% python3 -q
>>> import numpy as np
>>> np.set_printoptions(precision=3, suppress=True, linewidth=120, floatmode="fixed")
>>> F = np.array([[4.0, 1.0, 1.0], [1.0, 4.0, 1.0], [1.0, 1.0, 4.0]])
>>> q, vecs = np.linalg.qr(F[:, :2])[0], np.linalg.qr(F[:, 2:])[0]
>>> s = np.linalg.svd(q.T @ vecs, compute_uv=False)
>>> print(round(float(np.linalg.norm(q @ q.T - vecs @ vecs.T, 2)), 3))
1.0
>>> print(np.degrees(np.arccos(s.clip(0, 1))))
[54.736]
>>> print(s)
[0.577]
>>> X = np.array([[1, 1, 1, 1, 1, 1, 1, 1],
...     [1, -1, -1, 1, -1, 1, 1, -1],
...     [1, 1, -1, -1, -1, -1, 1, 1]])
>>> u = np.array([0, 3])
>>> print(np.polyval(u, X[0]))
[3 3 3 3 3 3 3 3]
>>> print(np.convolve(X[0], u))
[0 3 3 3 3 3 3 3 3]
>>> rng = np.random.default_rng(2728)
>>> out = X + rng.integers(-2, 3, (3, 1)) @ rng.integers(-2, 3, (1, 8))
>>> print(out)
[[-3  3 -1 -1 -1 -1  3  1]
 [ 3 -2  0  2  0  2  0 -1]
 [-1  2 -2 -2 -2 -2  2  1]]
>>> print(out - X)
[[-4  2 -2 -2 -2 -2  2  0]
 [ 2 -1  1  1  1  1 -1  0]
 [-2  1 -1 -1 -1 -1  1  0]]
>>> print(np.abs(out - X).sum(axis=1))
[16  8  8]
>>> w1 = np.array([[-3, 3], [0, 2], [0, 2], [-3, 0], [2, -3], [0, 0], [-1, 3], [3, 1]])
>>> b = np.array([1, 2])
>>> hid = np.maximum(out @ w1 + b, 0)
>>> print((hid > 0).mean(axis=0))
[0.667 1.000]
>>> Z = np.array([[-3, 6], [-8, -7]])
>>> print((hid @ Z).round(6).argmax(axis=1))
[1 1 1]
>>> out = np.array([[0, 2], [1, 2], [0, 1], [0, 2], [1, 0], [3, 2], [1, 0], [2, 2]])
>>> print(np.einsum("ik,kj->ij", X, out))
[[ 8 11]
 [ 0  1]
 [ 0  1]]
>>> print(np.einsum("ij,ij->i", X, X))
[8 8 8]
>>> print(np.einsum("ik,kj->ji", X, out))
[[ 8  0  0]
 [11  1  1]]
>>> print(np.vstack([X, out.T]).shape)
(5, 8)
>>> mat = np.load("out19.npy")
>>> print(mat)
[[ 1.617  4.919 -8.555]
 [-1.894  4.331 -8.812]
 [ 9.221 -0.166  3.865]
 [-6.430  2.543 -7.224]
 [ 0.362  4.779 -8.777]
 [-9.799 -1.150 -1.632]
 [ 3.781 -3.754  8.462]
 [-9.709 -2.321  0.588]
 [-5.835  2.867 -7.598]
 [ 0.154  4.748 -8.800]
 [-3.947  3.694 -8.413]
 [ 5.557  4.790 -6.796]
 [ 4.777  4.896 -7.294]
 [ 0.333  4.774 -8.780]
 [-9.015  0.445 -4.305]
 [ 7.300  4.338 -5.281]
 [-9.822 -1.848 -0.339]
 [ 2.364  4.965 -8.353]
 [-9.778 -2.090  0.130]
 [ 4.287 -3.564  8.302]
 [ 2.198 -4.252  8.780]
 [ 2.328 -4.216  8.764]
 [ 3.472 -3.862  8.545]
 [ 9.389  2.919 -1.827]
 [-9.652 -0.635 -2.535]
 [ 4.856 -3.329  8.083]
 [ 7.000 -2.196  6.796]]
>>> z = mat[:, 2] > np.median(mat[:, 2])
>>> u = mat[z].mean(axis=0) - mat[~z].mean(axis=0)
>>> print(round(float((((mat - mat.mean(axis=0)) @ u > 0) == z).mean()), 3))
0.926
